>>> import numpy as np
>>> import numpy.linalg as la
>>> np.set_printoptions(precision=4, suppress=True, linewidth=200, sign=" ")
>>> M = np.loadtxt("x.csv", delimiter=",")
>>> print(M)
[[ 0.  0. -1.  0.  0. -1.]
 [ 0.  0.  0. -1. -1.  0.]
 [-1.  0.  0.  0.  0. -1.]
 [ 0. -1.  0.  0. -1.  0.]
 [ 0. -1.  0. -1.  0.  0.]
 [-1.  0. -1.  0.  0.  0.]]
>>> ev, evecs = la.eigh(M)
>>> print(round(ev.sum(), 4), np.trace(M))
0.0 0.0
>>> print(np.unique(ev.round(6) + 0, return_counts=True)[1])
[ 2  4]
>>> print(np.round(evecs.T @ M @ evecs, 4) + 0)
[[-2.  0.  0.  0.  0.  0.]
 [ 0. -2.  0.  0.  0.  0.]
 [ 0.  0.  1.  0.  0.  0.]
 [ 0.  0.  0.  1.  0.  0.]
 [ 0.  0.  0.  0.  1.  0.]
 [ 0.  0.  0.  0.  0.  1.]]
>>> print(np.round(evecs.T @ evecs, 4) + 0)
[[ 1.  0.  0.  0.  0.  0.]
 [ 0.  1.  0.  0.  0.  0.]
 [ 0.  0.  1.  0.  0.  0.]
 [ 0.  0.  0.  1.  0.  0.]
 [ 0.  0.  0.  0.  1.  0.]
 [ 0.  0.  0.  0.  0.  1.]]
>>> print(la.eigvalsh(M @ M))
[ 1.  1.  1.  1.  4.  4.]
>>> ev, evecs = la.eigh(M)
>>> vec = np.array([2, 2, 1, -1, -1, 2])
>>> print(la.eigvalsh(M[1:, 1:]))
[-2. -1.  1.  1.  1.]
>>> print(round(vec @ M @ vec / (vec @ vec), 4), ev[0], round(ev[-1], 4))
-0.6667 -2.0 1.0
>>> print(np.round(evecs * np.maximum(ev, 0) @ evecs.T, 4) + 0)
[[ 0.6667  0.     -0.3333  0.      0.     -0.3333]
 [ 0.      0.6667  0.     -0.3333 -0.3333  0.    ]
 [-0.3333  0.      0.6667  0.      0.     -0.3333]
 [ 0.     -0.3333  0.      0.6667 -0.3333  0.    ]
 [ 0.     -0.3333  0.     -0.3333  0.6667  0.    ]
 [-0.3333  0.     -0.3333  0.      0.      0.6667]]
>>> print(np.abs(M).sum(axis=1).max(), np.abs(ev).max())
2.0 2.0
>>> vec = np.array([2, 0, 2, 0, 1, 1])
>>> print(M @ np.ones(6))
[-2. -2. -2. -2. -2. -2.]
>>> print(M @ vec)
[-3. -1. -3. -1.  0. -4.]
>>> print(M @ (2 * vec))
[-6. -2. -6. -2.  0. -8.]
>>> print(np.sign((M @ vec).round(6)))
[-1. -1. -1. -1.  0. -1.]
>>> mat = np.load("a.npy")
>>> print(mat)
[[ 0  1]
 [ 0  0]]
>>> print(la.matrix_power(mat - np.diag(np.diag(mat)), 2))
[[ 0  0]
 [ 0  0]]
>>> print(np.sort(la.eigvals(mat)))
[ 0.  0.]
>>> print(np.prod(np.diag(mat)), round(float(la.det(mat)), 4))
0 0.0
>>> vec = np.array([9, -7])
>>> print(mat * vec)
[[ 0 -7]
 [ 0  0]]
>>> print(np.sign((mat @ vec).round(6)))
[-1  0]
>>> print(la.norm(mat @ vec) <= la.norm(mat, 2) * la.norm(vec) + 1e-9)
True
>>> print((mat @ vec).argmax())
1
>>> left, sv, Vh = la.svd(mat)
>>> print(sv)
[ 1.  0.]
>>> print(np.argmax(sv[:-1] / (sv[1:] + 1e-6)) + 1)
1
>>> A2 = left[:, :1] @ np.diag(sv[:1]) @ Vh[:1]
>>> print(np.abs(mat - A2).max())
0.0
>>> print(la.matrix_rank(A2))
1
>>> print(round(float(la.norm(mat - A2) / la.norm(mat)), 4))
0.0
>>> print(round(float(la.norm(mat - A2, 2)), 4), sv[1])
0.0 0.0
>>> print(la.matrix_rank(mat, rtol=0.05))
1
>>> left, sv, Vh = la.svd(mat)
>>> evecs = Vh[:(sv > 1e-8).sum()]
>>> rng = np.random.default_rng(57420)
>>> vec = mat[1] + -1 * mat[0] + rng.integers(2) * np.eye(2)[1]
>>> print(vec)
[ 0. -1.]
>>> print(round(float(la.norm(vec - evecs.T @ evecs @ vec)), 4))
0.0
>>> print(la.matrix_rank(np.vstack([mat, vec])))
1
>>> print(mat @ mat.T)
[[ 1  0]
 [ 0  0]]
>>> print(mat.T @ mat)
[[ 0  0]
 [ 0  1]]
>>> print(mat[:, 1] @ mat[:, 0])
0
>>> J = np.loadtxt("out6.csv", delimiter=",")
>>> print(J)
[[ 1.  3.  0. -5. -5.]
 [ 4.  6.  3. -2. -2.]
 [10. 12.  9.  4.  4.]
 [ 3.  5.  2. -3. -3.]]
>>> left, sv, Vh = la.svd(J)
>>> evecs = Vh[:(sv > 1e-8).sum()]
>>> vec = J[0] + 5 * J[2] + rng.integers(2) * np.eye(5)[1]
>>> print(vec)
[ 51.  63.  45.  15.  15.]
>>> print(np.allclose(evecs.T @ evecs @ vec, vec))
True
>>> print(np.diag(evecs.T @ evecs))
[ 0.2917  0.5341  0.2273  0.4735  0.4735]
>>> print(np.round(la.norm(vec - evecs.T @ evecs @ vec), 4))
0.0
>>> print(evecs.T @ evecs)
[[ 0.2917  0.375   0.25    0.0417  0.0417]
 [ 0.375   0.5341  0.2955 -0.1023 -0.1023]
 [ 0.25    0.2955  0.2273  0.1136  0.1136]
 [ 0.0417 -0.1023  0.1136  0.4735  0.4735]
 [ 0.0417 -0.1023  0.1136  0.4735  0.4735]]
>>> print(np.einsum("ij,ji->", mat, mat))
0
>>> print(np.einsum("ii->", mat))
0
>>> print(np.round(la.det(2 * mat), 4), round(la.det(mat), 4))
0.0 0.0
>>> print(np.poly(mat))
[ 1.  0.  0.]
>>> print(np.round(la.eigvals(mat).sum().real, 4))
0.0
>>> print(np.kron(np.eye(2, dtype=int), mat))
[[ 0  1  0  0]
 [ 0  0  0  0]
 [ 0  0  0  1]
 [ 0  0  0  0]]
>>> print(np.allclose(J[:-1].T @ la.lstsq(J[:-1].T, J[-1])[0], J[-1]))
True
>>> print(np.round(J @ la.pinv(J) @ J, 4) + 0)
[[ 1.  3.  0. -5. -5.]
 [ 4.  6.  3. -2. -2.]
 [10. 12.  9.  4.  4.]
 [ 3.  5.  2. -3. -3.]]
>>> print(np.unique(J.round(6), axis=0).shape)
(4, 5)
>>> A2 = np.array([[-1, 2, -2], [-1, -1, 2], [2, 1, 2]])
>>> A = np.triu(A2, 1)
>>> print(A)
[[ 0  2 -2]
 [ 0  0  2]
 [ 0  0  0]]
>>> z = rng.permutation(3)
>>> print(z)
[ 1  2  0]
>>> A2 = A[z][:, z]
>>> print(np.allclose(A2, A))
False
>>> print(np.trace(A2))
0
>>> O, Rm = la.qr(M)
>>> print(round(float(np.trace(O @ O.T)), 4))
6.0
>>> print(np.allclose(Rm.T @ Rm, M.T @ M))
True
>>> print(O.shape, Rm.shape)
(6, 6) (6, 6)
>>> print(Rm)
[[-1.4142  0.     -0.7071  0.      0.     -0.7071]
 [ 0.     -1.4142  0.     -0.7071 -0.7071  0.    ]
 [ 0.      0.      1.2247  0.      0.      0.4082]
 [ 0.      0.      0.      1.2247  0.4082  0.    ]
 [ 0.      0.      0.      0.      1.1547  0.    ]
 [ 0.      0.      0.      0.      0.      1.1547]]
>>> print(O)
[[ 0.      0.     -0.8165  0.      0.     -0.5774]
 [-0.      0.      0.     -0.8165 -0.5774  0.    ]
 [ 0.7071 -0.      0.4082  0.      0.     -0.5774]
 [-0.      0.7071  0.      0.4082 -0.5774  0.    ]
 [-0.      0.7071  0.     -0.4082  0.5774  0.    ]
 [ 0.7071 -0.     -0.4082  0.     -0.      0.5774]]
>>> print(np.round(O @ Rm, 4) + 0)
[[ 0.  0. -1.  0.  0. -1.]
 [ 0.  0.  0. -1. -1.  0.]
 [-1.  0.  0.  0.  0. -1.]
 [ 0. -1.  0.  0. -1.  0.]
 [ 0. -1.  0. -1.  0.  0.]
 [-1.  0. -1.  0.  0.  0.]]
>>> print(la.svd(O, compute_uv=False))
[ 1.  1.  1.  1.  1.  1.]
>>> print(la.norm(O, axis=0))
[ 1.  1.  1.  1.  1.  1.]
>>> print(np.round(O.T @ O, 4) + 0)
[[ 1.  0.  0.  0.  0.  0.]
 [ 0.  1.  0.  0.  0.  0.]
 [ 0.  0.  1.  0.  0.  0.]
 [ 0.  0.  0.  1.  0.  0.]
 [ 0.  0.  0.  0.  1.  0.]
 [ 0.  0.  0.  0.  0.  1.]]
>>> print(O[:, 4] @ O[:, 2])
0.0
>>> left, sv, Vh = la.svd(A)
>>> evecs = Vh[:(sv > 1e-8).sum()]
>>> vec = A[2] + 5 * A[1] + rng.integers(2) * np.eye(3)[2]
>>> print(vec)
[  0.   0.  10.]
>>> print(np.round(evecs.T @ evecs, 4) + 0)
[[ 0.  0.  0.]
 [ 0.  1.  0.]
 [ 0.  0.  1.]]
>>> print(np.allclose(evecs.T @ evecs @ vec, vec))
True
>>> print(la.matrix_rank(np.vstack([A, vec])))
2
>>> arr = np.load("block8.npy")
>>> print(arr)
[[-2 -3 -3  3]
 [-1  1 -3  2]
 [ 0  0  2  0]
 [ 0 -2 -2 -1]
 [-2 -3 -2  1]]
>>> A2 = np.array([[-1, 2, 1], [1, 2, 2], [-3, -3, -3], [-2, 0, 2], [1, -3, 2]])
>>> print(A2.T @ J.T)
[[  7.  -5. -29.  -1.]
 [ 23.  17.   5.  19.]
 [-13.  -1.  23.  -5.]]
>>> print(la.matrix_rank(J @ A2))
2
>>> print(np.einsum("ik,kj->ij", J, A2))
[[  7.  23. -13.]
 [ -5.  17.  -1.]
 [-29.   5.  23.]
 [ -1.  19.  -5.]]
>>> print(J @ A2)
[[  7.  23. -13.]
 [ -5.  17.  -1.]
 [-29.   5.  23.]
 [ -1.  19.  -5.]]
>>> def softmax(z):
...     e = np.exp(z - z.max(axis=-1, keepdims=True))
...     return e / e.sum(axis=-1, keepdims=True)
... 
>>> print(softmax(arr[4] + 2))
[ 0.0445  0.0164  0.0445  0.8945]
>>> print(softmax(arr[4]))
[ 0.0445  0.0164  0.0445  0.8945]
>>> att = arr @ arr.T / np.sqrt(4)
>>> print(softmax(att).round(6).argmax(axis=1))
[ 0  1  2  0  0]
>>> print(softmax(att)[4] @ arr)
[-1.9969 -2.9967 -2.8797  2.7562]
>>> print(np.round(softmax(att + np.triu(np.full(att.shape, -np.inf), 1)), 4) + 0)
[[ 1.      0.      0.      0.      0.    ]
 [ 0.3775  0.6225  0.      0.      0.    ]
 [ 0.0066  0.0066  0.9867  0.      0.    ]
 [ 0.4922  0.0149  0.0007  0.4922  0.    ]
 [ 0.8792  0.0005  0.      0.0013  0.119 ]]
>>> A2 = arr / la.norm(arr, axis=1, keepdims=True)
>>> cov = A2 @ A2.T
>>> print(round(np.degrees(np.arccos(np.clip(cov[0, 1], -1, 1))), 4))
49.5161
>>> print(cov)
[[ 1.      0.6492 -0.5388  0.5388  0.9313]
 [ 0.6492  1.     -0.7746  0.1721  0.426 ]
 [-0.5388 -0.7746  1.     -0.6667 -0.4714]
 [ 0.5388  0.1721 -0.6667  1.      0.7071]
 [ 0.9313  0.426  -0.4714  0.7071  1.    ]]
>>> print((np.abs(cov) > 0.9).astype(int))
[[ 1  0  0  0  1]
 [ 0  1  0  0  0]
 [ 0  0  1  0  0]
 [ 0  0  0  1  0]
 [ 1  0  0  0  1]]
>>> print([round(float(x), 4) for x in la.svd(mat, compute_uv=False)[:3]])
[1.0, 0.0]
>>> print(la.cond(mat) > 100)
True
>>> print(la.matrix_rank(mat, rtol=0.1))
1
>>> cov = arr.T @ arr
>>> print(la.eigvalsh(cov)[::-1])
[ 58.5354  11.8472   6.1683   0.4491]
>>> print(la.svd(arr, compute_uv=False) ** 2)
[ 58.5354  11.8472   6.1683   0.4491]
>>> print((arr @ arr.T).shape)
(5, 5)
>>> feats = np.load("sample19.npy")
>>> print(feats)
[[ 0  0  0  1  0]
 [ 1 -2 -2 -1 -1]
 [ 1  2  1 -1 -1]
 [ 0 -2 -2  0  1]
 [-1  2 -1 -1  0]]
>>> A2 = la.inv(feats)
>>> print((np.abs(A2) > 1e-9).astype(int))
[[ 1  1  1  1  1]
 [ 1  1  1  1  1]
 [ 1  1  1  1  1]
 [ 1  0  0  0  0]
 [ 1  1  1  1  1]]
>>> print(np.round(feats @ A2, 4) + 0)
[[ 1.  0.  0.  0.  0.]
 [ 0.  1.  0.  0.  0.]
 [ 0.  0.  1.  0.  0.]
 [ 0.  0.  0.  1.  0.]
 [ 0.  0.  0.  0.  1.]]
>>> print(round(float(la.det(feats) * la.det(A2)), 4))
1.0
>>> print(round(np.abs(la.eigvals(feats)).max(), 4))
1.8665
>>> print(feats @ feats)
[[ 0 -2 -2  0  1]
 [-3  0  5  6  3]
 [ 4 -2  0 -1 -4]
 [-5  2  1  3  4]
 [ 1 -4 -3 -2 -2]]
>>> print(np.allclose(feats, feats.T))
False
>>> print(np.allclose(feats @ feats.T, feats.T @ feats))
False
>>> print((feats - feats.T) / 2)
[[ 0.  -0.5 -0.5  0.5  0.5]
 [ 0.5  0.  -2.   0.5 -1.5]
 [ 0.5  2.   0.   0.5  0. ]
 [-0.5 -0.5 -0.5  0.   1. ]
 [-0.5  1.5  0.  -1.   0. ]]
>>> print(la.matrix_power(feats, 4))
[[ -1   0 -13 -12   0]
 [ -7  -4   3   7  -5]
 [  7   6  -7  -7   2]
 [-13  -2  11  12   1]
 [  8   8 -18 -23  -3]]
>>> O, Rm = la.qr(feats)
>>> print(round(abs(Rm[0, 0]), 4), round(la.norm(feats[:, 0]), 4))
1.7321 1.7321
>>> print(np.round(O @ Rm, 4) + 0)
[[ 0.  0.  0.  1.  0.]
 [ 1. -2. -2. -1. -1.]
 [ 1.  2.  1. -1. -1.]
 [ 0. -2. -2.  0.  1.]
 [-1.  2. -1. -1.  0.]]
>>> print(Rm)
[[-1.7321  1.1547  0.      0.5774  1.1547]
 [ 0.      3.8297  2.0889 -0.6963 -0.8704]
 [ 0.      0.      2.3741  1.4551  0.3446]
 [ 0.      0.      0.     -1.0318 -0.2189]
 [ 0.      0.      0.      0.     -0.8616]]
>>> print(O.shape, Rm.shape)
(5, 5) (5, 5)
>>> print([int(la.matrix_rank(la.matrix_power(Rm, p))) for p in range(1, 6)])
[5, 5, 5, 5, 5]
>>> z = rng.permutation(5)
>>> print(z)
[ 0  2  1  3  4]
>>> A2 = feats[z][:, z]
>>> print(np.sort(np.abs(la.eigvals(A2))))
[ 1.5388  1.5388  1.7798  1.7798  1.8665]
>>> print(round(la.det(A2), 4), round(la.det(feats[z]), 4))
-14.0 14.0
>>> W0 = np.load("layer0.npy")
>>> print(W0)
[[ 0.6369  0.017  -0.3122 -0.1831  0.0212  0.3155]
 [ 0.017   0.15    0.2532 -0.2074  0.0144  0.1407]
 [-0.3122  0.2532  0.6238 -0.2202  0.1129  0.1088]
 [-0.1831 -0.2074 -0.2202  0.4789  0.3142 -0.1606]
 [ 0.0212  0.0144  0.1129  0.3142  0.7585  0.2666]
 [ 0.3155  0.1407  0.1088 -0.1606  0.2666  0.352 ]]
>>> # symmetric
>>> left, sv, Vh = la.svd(W0)
>>> evecs = Vh[:(sv > 1e-8).sum()]
>>> vec = W0[0] + 4 * W0[5] + rng.integers(2) * np.eye(6)[0]
>>> print(vec)
[ 2.899   0.58    0.1232 -0.8256  1.0877  1.7235]
>>> print(round(la.norm(vec - evecs.T @ evecs @ vec), 4))
0.6026
>>> print(la.matrix_rank(np.vstack([W0, vec])))
4
>>> rank = la.matrix_rank(W0)
>>> print(rank)
3
>>> ns = la.svd(W0)[2][rank:].T
>>> print([int(la.matrix_rank(W0[:i])) for i in range(1, len(W0) + 1)])
[1, 2, 3, 3, 3, 3]
>>> print(np.round(W0 @ ns, 4) + 0)
[[ 0.  0.  0.]
 [ 0.  0.  0.]
 [ 0.  0.  0.]
 [ 0.  0.  0.]
 [ 0.  0.  0.]
 [ 0.  0.  0.]]
>>> print(la.matrix_rank(W0.T @ W0), la.matrix_rank(W0 @ W0.T))
3 3
>>> print([int(la.matrix_rank(W0[:, :j + 1])) for j in range(6)])
[1, 2, 3, 3, 3, 3]
>>> print(np.allclose(W0 @ ns, 0))
True
